% ipython --no-banner

In [1]: import numpy as np

In [2]: import numpy.linalg as la

In [3]: np.set_printoptions(suppress=True, linewidth=100)

In [4]: X = np.load("w.npy")

In [5]: print(X.round(2) + 0)
[[-16.35 -18.63  42.64   6.27 -27.77 -42.97 -29.27  46.52 -20.35  52.01  23.57]
 [-15.98 -18.33  41.88   6.32 -27.27 -42.29 -28.65  45.74 -19.98  51.1   23.03]
 [-14.54 -17.12  38.91   6.51 -25.3  -39.6  -26.25  42.66 -18.52  47.56  20.93]
 [-10.26 -13.52  30.01   6.84 -19.33 -31.42 -19.08  33.38 -14.16  36.87  14.87]
 [-10.2  -13.47  29.88   6.84 -19.25 -31.3  -18.98  33.25 -14.1   36.71  14.79]
 [-10.11 -13.4   29.69   6.85 -19.12 -31.13 -18.83  33.05 -14.01  36.49  14.66]
 [ -9.51 -12.89  28.43   6.86 -18.27 -29.95 -17.82  31.73 -13.39  34.96  13.84]
 [ -8.6  -12.1   26.48   6.85 -16.95 -28.14 -16.27  29.69 -12.44  32.6   12.59]
 [ -6.5  -10.28  21.95   6.73 -13.87 -23.85 -12.69  24.91 -10.23  27.07   9.79]
 [ -5.2   -9.12  19.07   6.55 -11.91 -21.09 -10.45  21.87  -8.84  23.54   8.1 ]
 [ -2.22  -6.31  12.15   5.69  -7.16 -14.25  -5.23  14.44  -5.5   14.96   4.43]
 [ -2.08  -6.16  11.79   5.63  -6.91 -13.88  -4.97  14.05  -5.33  14.51   4.25]
 [ -0.54  -4.45   7.7    4.63  -4.11  -9.62  -2.13   9.56  -3.39   9.36   2.47]
 [ -0.39  -4.27   7.28   4.5   -3.83  -9.16  -1.85   9.08  -3.19   8.82   2.31]
 [  0.28  -3.29   5.07   3.66  -2.35  -6.71  -0.52   6.57  -2.16   6.01   1.55]
 [  0.3   -3.25   4.99   3.63  -2.3   -6.62  -0.48   6.48  -2.12   5.91   1.53]
 [  0.43  -3.     4.45   3.37  -1.95  -6.    -0.19   5.85  -1.88   5.22   1.37]
 [  0.75  -1.99   2.47   2.23  -0.74  -3.59   0.63   3.47  -0.99   2.72   0.87]
 [  0.76  -1.84   2.22   2.05  -0.59  -3.26   0.7    3.14  -0.88   2.4    0.81]
 [  0.55  -0.87   0.82   0.86   0.    -1.31   0.66   1.27  -0.3    0.75   0.48]
 [  0.43  -0.63   0.56   0.59   0.05  -0.91   0.53   0.89  -0.2    0.48   0.38]
 [  0.36  -0.52   0.44   0.46   0.06  -0.72   0.45   0.7   -0.15   0.36   0.32]
 [  0.22  -0.31   0.25   0.26   0.05  -0.42   0.29   0.41  -0.09   0.19   0.21]
 [ -0.05   0.07  -0.05  -0.05  -0.02   0.09  -0.07  -0.09   0.02  -0.03  -0.05]
 [ -1.     1.3   -0.8   -0.49  -0.58   1.28  -1.43  -1.39   0.26  -0.26  -1.43]
 [ -1.11   1.46  -0.89  -0.48  -0.67   1.4   -1.6   -1.54   0.29  -0.26  -1.65]
 [ -1.79   2.58  -1.55  -0.22  -1.29   2.18  -2.7   -2.58   0.52  -0.25  -3.53]
 [ -2.45   4.14  -2.61   0.66  -2.04   3.16  -3.83  -4.05   0.95  -0.34  -6.6 ]
 [ -2.6    4.64  -2.99   1.01  -2.25   3.47  -4.11  -4.54   1.11  -0.41  -7.67]
 [ -2.73   5.19  -3.43   1.44  -2.46   3.82  -4.38  -5.1    1.3   -0.51  -8.88]
 [ -2.8    5.51  -3.7    1.7   -2.57   4.03  -4.52  -5.43   1.41  -0.58  -9.59]
 [ -3.05   9.02  -6.95   4.94  -3.41   6.39  -5.33  -9.25   2.9   -1.8  -17.81]
 [ -3.03   9.5   -7.43   5.42  -3.48   6.72  -5.37  -9.8    3.12  -2.02 -18.96]
 [ -2.99  10.27  -8.23   6.2   -3.57   7.28  -5.39 -10.7    3.49  -2.4  -20.84]
 [ -2.55  13.49 -11.75   9.6   -3.76   9.69  -5.15 -14.6    5.16  -4.25 -28.82]
 [ -2.39  14.35 -12.74  10.54  -3.76  10.36  -5.   -15.68   5.64  -4.81 -30.98]
 [ -2.04  15.92 -14.59  12.27  -3.72  11.61  -4.67 -17.68   6.52  -5.89 -34.96]
 [ -2.02  16.   -14.68  12.35  -3.71  11.67  -4.65 -17.77   6.56  -5.94 -35.14]
 [ -1.46  18.12 -17.25  14.72  -3.57  13.41  -4.07 -20.53   7.8   -7.51 -40.55]
 [  0.36  23.73 -24.35  21.08  -2.84  18.19  -1.99 -28.07  11.25 -12.13 -54.95]]

In [6]: x = np.array([1, 3, 1, 0, 2, -1, 2, 1, 2, -1, -3])

In [7]: h1 = np.maximum(X @ x, 0)

In [8]: print(np.round(X.T @ h1, 2))
[ -1624.15  14624.74 -13627.42  11349.65  -3159.61  10812.18  -3901.24 -16416.56   6116.43
  -5745.95 -32205.61]

In [9]: print(np.flatnonzero(h1 > 1e-9))
[20 21 22 24 25 26 27 28 29 30 31 32 33 34 35 36 37 38 39]
